$ python -q
>>> import numpy as np
>>> import numpy.linalg as la
>>> np.set_printoptions(precision=2, suppress=True, linewidth=140)
>>> rng = np.random.default_rng(29210)
>>> arr = np.eye(4, dtype=int)[rng.permutation(4)]
>>> arr
array([[0, 0, 0, 1],
       [0, 1, 0, 0],
       [1, 0, 0, 0],
       [0, 0, 1, 0]])
>>> # splits into 2 blocks
>>> np.allclose(arr, arr.T)
False
>>> round(float(la.det(arr)), 2)
1.0
>>> m1 = np.array([[49, -21, 28, 56],
...     [-21, 9, -12, -24],
...     [28, -12, 16, 32],
...     [56, -24, 32, 64]])
>>> np.abs(np.diag(la.qr(m1)[1])) > 1e-9
array([ True, False, False, False])
>>> round(np.trace(la.pinv(m1) @ m1), 2)
np.float64(1.0)
>>> U, sig, vt = la.svd(m1)
>>> sig.round(2) + 0
array([138.,   0.,   0.,   0.])
>>> A2 = U[:, :1] @ np.diag(sig[:1]) @ vt[:1]
>>> round(float(la.norm(m1 - A2, 2)), 2), round(sig[1], 2)
(0.0, np.float64(0.0))
>>> round(float(la.norm(m1 - A2) / la.norm(m1)), 2)
0.0
>>> A2
array([[ 49., -21.,  28.,  56.],
       [-21.,   9., -12., -24.],
       [ 28., -12.,  16.,  32.],
       [ 56., -24.,  32.,  64.]])
>>> ev, vecs = la.eigh(A2)
>>> ev.round(2) + 0
array([  0.,   0.,   0., 138.])
>>> (ev > 1e-8).sum(), (ev < -1e-8).sum()
(np.int64(1), np.int64(0))
>>> np.round(la.eigvalsh(A2 @ A2), 2) + 0
array([    0.,     0.,     0., 19044.])
>>> la.eigvalsh(A2 + -1 * np.eye(4))
array([ -1.,  -1.,  -1., 137.])
>>> np.abs(vecs[:, -1])
array([0.6 , 0.26, 0.34, 0.68])
>>> np.round(vecs.T @ vecs, 2) + 0
array([[1., 0., 0., 0.],
       [0., 1., 0., 0.],
       [0., 0., 1., 0.],
       [0., 0., 0., 1.]])
>>> U, sig, vt = la.svd(m1, full_matrices=False)
>>> np.round(vt @ vt.T, 2) + 0
array([[1., 0., 0., 0.],
       [0., 1., 0., 0.],
       [0., 0., 1., 0.],
       [0., 0., 0., 1.]])
>>> np.round(U.T @ m1 @ vt.T, 2) + 0
array([[138.,   0.,   0.,   0.],
       [  0.,   0.,   0.,   0.],
       [  0.,   0.,   0.,   0.],
       [  0.,   0.,   0.,   0.]])
>>> np.allclose(U * sig @ vt, m1)
True
>>> np.cumsum(sig ** 2) / np.sum(sig ** 2)
array([1., 1., 1., 1.])
>>> sig.round(2) + 0
array([138.,   0.,   0.,   0.])
>>> x = np.array([-2, 2, 2, 0])
>>> h = np.maximum(m1 @ x, 0)
>>> np.tanh(m1 @ x)
array([-1.,  1., -1., -1.])
>>> m1 * (h > 1e-9)[:, None]
array([[  0,   0,   0,   0],
       [-21,   9, -12, -24],
       [  0,   0,   0,   0],
       [  0,   0,   0,   0]])
>>> np.maximum(m1 @ x, 0) - np.maximum(-m1 @ x, 0)
array([-84,  36, -48, -96])
>>> h
array([ 0, 36,  0,  0])
>>> sig = 10 * 0.2 ** np.arange(3)
>>> J = rng.normal(size=(12, 3)) * rng.permutation(sig)
>>> J
array([[-12.54,   0.14,   0.48],
       [  3.36,  -3.26,  -0.39],
       [  1.24,  -1.77,   0.19],
       [ -4.16,  -3.18,  -0.18],
       [ -8.17,  -2.08,   0.47],
       [ -8.08,  -1.65,  -0.07],
       [-21.02,  -0.52,   0.27],
       [  2.03,  -2.52,  -0.83],
       [ -9.16,   1.04,  -0.3 ],
       [ 12.48,  -2.2 ,  -0.78],
       [  3.75,   4.09,   0.59],
       [-12.61,   2.58,  -0.21]])
>>> rank = la.matrix_rank(m1)
>>> rank
np.int64(1)
>>> N = la.svd(m1)[2][rank:].T
>>> np.round(m1 @ N, 2) + 0
array([[0., 0., 0.],
       [0., 0., 0.],
       [0., 0., 0.],
       [0., 0., 0.]])
>>> np.allclose(m1 @ N, 0)
True
>>> la.matrix_rank(m1.T @ m1), la.matrix_rank(m1 @ m1.T)
(np.int64(1), np.int64(1))
>>> A2 = np.c_[J[:, :2] @ np.array([[1, -1], [0, 1]]), np.array([1, -1, 0, 1, 2, 2, 1, 0, -1, 0, 0, 2])]
>>> A2
array([[-12.54,  12.68,   1.  ],
       [  3.36,  -6.63,  -1.  ],
       [  1.24,  -3.02,   0.  ],
       [ -4.16,   0.98,   1.  ],
       [ -8.17,   6.09,   2.  ],
       [ -8.08,   6.43,   2.  ],
       [-21.02,  20.49,   1.  ],
       [  2.03,  -4.55,   0.  ],
       [ -9.16,  10.2 ,  -1.  ],
       [ 12.48, -14.68,   0.  ],
       [  3.75,   0.34,   0.  ],
       [-12.61,  15.18,   2.  ]])
>>> np.round(la.norm(A2 - J @ la.lstsq(J, A2)[0], axis=0), 2) + 0
array([0.  , 0.  , 3.09])
>>> la.matrix_rank(np.c_[J, A2])
np.int64(4)
>>> W = np.array([[-1, 1, -1, 3], [0, 2, 1, -1], [1, 2, 3, 2]])
>>> b = np.array([2, 1, 2, 0])
>>> hid = np.maximum(A2 @ W + b, 0)
>>> (hid > 0).astype(int)
array([[1, 1, 1, 0],
       [0, 0, 0, 1],
       [1, 0, 0, 1],
       [1, 1, 1, 0],
       [1, 1, 1, 0],
       [1, 1, 1, 0],
       [1, 1, 1, 0],
       [0, 0, 0, 1],
       [1, 1, 1, 0],
       [0, 0, 0, 1],
       [0, 1, 0, 1],
       [1, 1, 1, 0]])
>>> cent = np.array([[0, 0, -3], [-3, -3, 0], [1, 1, -3], [-2, 1, 1]])
>>> (hid @ cent).round(6).argmax(axis=1)
array([0, 1, 1, 0, 0, 0, 0, 1, 0, 1, 2, 0])
>>> proj = J @ la.solve(J.T @ J, J.T)
>>> np.round(la.eigvalsh(proj), 2) + 0
array([0., 0., 0., 0., 0., 0., 0., 0., 0., 1., 1., 1.])
>>> cen = (J - J.mean(axis=0)) / J.std(axis=0)
>>> np.argwhere(np.abs(cen) > 2)
array([[10,  1]])
>>> cen.std(axis=0)
array([1., 1., 1.])
>>> b = la.lstsq(np.delete(cen, 1, axis=1), cen[:, 1])[0]
>>> b
array([-0.07,  0.41])
>>> np.abs(b).argmax()
np.int64(1)
>>> data = np.loadtxt("out15.csv", delimiter=",")
>>> data
array([[0., 1., 0., 0.],
       [1., 0., 0., 1.],
       [0., 0., 0., 0.],
       [0., 1., 0., 0.]])
>>> # row 3 repeats row 0
>>> round(float(la.det(data)), 2)
0.0
>>> np.allclose(data, data.T)
True
>>> np.allclose(data @ data.T, data.T @ data)
True
>>> data @ data
array([[1., 0., 0., 1.],
       [0., 2., 0., 0.],
       [0., 0., 0., 0.],
       [1., 0., 0., 1.]])
>>> K = np.load("case13.npy")
>>> K
array([[-1.08,  0.74, -0.12],
       [-2.21,  1.38, -0.19],
       [-2.17,  1.45, -0.17],
       [ 1.12, -0.75,  0.14],
       [ 2.11, -1.39,  0.17],
       [ 2.16, -1.41,  0.22],
       [ 1.07, -0.71,  0.16],
       [ 3.31, -2.02,  0.3 ],
       [ 3.25, -2.13,  0.32],
       [ 2.16, -1.45,  0.23],
       [-3.28,  2.09, -0.23],
       [ 3.28, -2.19,  0.26],
       [-1.05,  0.74, -0.23],
       [-3.39,  2.06, -0.29],
       [ 1.21, -0.7 ,  0.08],
       [-3.29,  2.16, -0.19],
       [-3.34,  2.16, -0.4 ],
       [-0.03,  0.05, -0.05],
       [ 2.1 , -1.38,  0.14],
       [-2.24,  1.39, -0.29],
       [ 0.99, -0.61,  0.14]])
>>> th = np.radians(177)
>>> R = np.eye(3)
>>> R[1, 1] = R[0, 0] = np.cos(th)
>>> R[1, 0], R[0, 1] = -np.sin(th), np.sin(th)
>>> R
array([[-1.  ,  0.05,  0.  ],
       [-0.05, -1.  ,  0.  ],
       [ 0.  ,  0.  ,  1.  ]])
>>> A2 = K @ R.T
>>> round(float(la.det(R)), 2), np.round(np.trace(R), 2)
(1.0, np.float64(-1.0))
>>> np.allclose(K @ K.T, A2 @ A2.T)
True
>>> np.allclose(la.norm(K, axis=1), la.norm(A2, axis=1))
True
>>> np.abs(A2 - K).max(axis=0)
array([6.88, 4.21, 0.  ])
>>> A2 = R / np.sqrt((R ** 2).mean(axis=1, keepdims=True))
>>> R - R.mean(axis=1, keepdims=True)
array([[-0.68,  0.37,  0.32],
       [ 0.3 , -0.65,  0.35],
       [-0.33, -0.33,  0.67]])
>>> A2[1]
array([-0.09, -1.73,  0.  ])
>>> la.matrix_rank(A2) == la.matrix_rank(R)
np.True_
>>> la.norm(A2, axis=1)
array([1.73, 1.73, 1.73])
>>> np.abs(la.svd(K)[2][-1])
array([0.52, 0.84, 0.16])
>>> la.cond(K) > 100
np.False_
>>> [round(float(x), 2) for x in la.svd(K, compute_uv=False)[:3]]
[12.87, 0.27, 0.21]
>>> round(float(la.norm(K, 2) / la.norm(K)), 2)
1.0
>>> proj = K @ la.solve(K.T @ K, K.T)
>>> np.allclose(proj @ proj, proj)
True
>>> round(np.trace(proj), 2)
np.float64(3.0)
>>> proj @ K[:, 0]
array([-1.08, -2.21, -2.17,  1.12,  2.11,  2.16,  1.07,  3.31,  3.25,  2.16, -3.28,  3.28, -1.05, -3.39,  1.21, -3.29, -3.34, -0.03,  2.1 ,
       -2.24,  0.99])
>>> mat = np.array([[4.0, 3.0, 3.0], [3.0, 4.0, 3.0], [3.0, 3.0, 4.0]])
>>> # symmetric, so the eigenvalues are real
>>> x = np.ones(3)
>>> for _ in range(6):
...     x = mat @ x
...     x /= la.norm(x)
...     print(round(x @ mat @ x, 2))
... 
10.0
10.0
10.0
10.0
10.0
10.0
>>> round(float(la.eigvalsh(mat)[-1]), 2)
10.0
>>> feats = np.load("dump.npy")
>>> feats
array([[ -0.1, -36. ,   0.2],
       [ -0.4, -34. ,   1. ],
       [  0.1,  -2. ,  -2.1]])
>>> # column 1 dominates
>>> U, sig, vt = la.svd(feats)
>>> sig
array([49.56,  2.22,  0.18])
>>> A2 = U[:, :1] @ np.diag(sig[:1]) @ vt[:1]
>>> A2
array([[ -0.25, -35.99,   0.54],
       [ -0.24, -34.01,   0.51],
       [ -0.01,  -1.97,   0.03]])
>>> la.matrix_rank(feats, rtol=0.05)
np.int64(1)
>>> ev, vecs = la.eig(feats)
>>> np.round(feats @ vecs[:, 0] - ev[0] * vecs[:, 0], 2) + 0
array([0., 0., 0.])
>>> np.sort(la.eigvals(feats @ feats))
array([   0.08,    4.48, 1180.71])
>>> ev
array([-34.36,   0.28,  -2.12])
>>> np.sort(la.eigvals(feats.T))
array([-34.36,  -2.12,   0.28])
>>> feats.sum(axis=0)
array([ -0.4, -72. ,  -0.9])
>>> np.abs(feats).max()
np.float64(36.0)
>>> la.matrix_rank(feats)
np.int64(3)
>>> la.svd(feats, compute_uv=False)
array([49.56,  2.22,  0.18])
>>> A2 = feats + rng.integers(-2, 3, (3, 1)) @ rng.integers(-2, 3, (1, 3))
>>> A2
array([[  1.9, -38. ,  -1.8],
       [  1.6, -36. ,  -1. ],
       [  2.1,  -4. ,  -4.1]])
>>> la.matrix_rank(A2 - feats, tol=1e-8)
np.int64(1)
>>> A2 - feats
array([[ 2., -2., -2.],
       [ 2., -2., -2.],
       [ 2., -2., -2.]])
>>> ev, vecs = la.eig(A2)
>>> np.sort(la.eigvals(la.inv(A2)))
array([-5.92, -0.27, -0.03])
>>> np.sort(la.eigvals(A2 @ A2))
array([   0.03,   13.34, 1181.89])
>>> X = np.load("run3.npy")
>>> X
array([[4., 3., 0., 3.],
       [3., 4., 0., 3.],
       [0., 0., 4., 0.],
       [3., 3., 0., 4.]])
>>> # 2 blocks once reordered
>>> def softmax(z):
...     e = np.exp(z - z.max(axis=-1, keepdims=True))
...     return e / e.sum(axis=-1, keepdims=True)
... 
>>> np.round(softmax(feats[1]), 2) + 0
array([0.2, 0. , 0.8])
>>> np.round(softmax(10 * feats[1]), 2) + 0
array([0., 0., 1.])
>>> S = feats @ feats.T / np.sqrt(3)
>>> softmax(S).round(6).argmax(axis=1)
array([0, 0, 0])
>>> np.round(softmax(S + np.triu(np.full(S.shape, -np.inf), 1)), 2) + 0
array([[1.  , 0.  , 0.  ],
       [1.  , 0.  , 0.  ],
       [0.96, 0.04, 0.  ]])
>>> x = np.array([3, 0, 2, 3])
>>> np.sign((X @ x).round(6))
array([1., 1., 1., 1.])
>>> X @ np.eye(4)[0]
array([4., 3., 0., 3.])
>>> (X @ x).argmax()
np.int64(0)
>>> X @ np.ones(4)
array([10., 10.,  4., 10.])
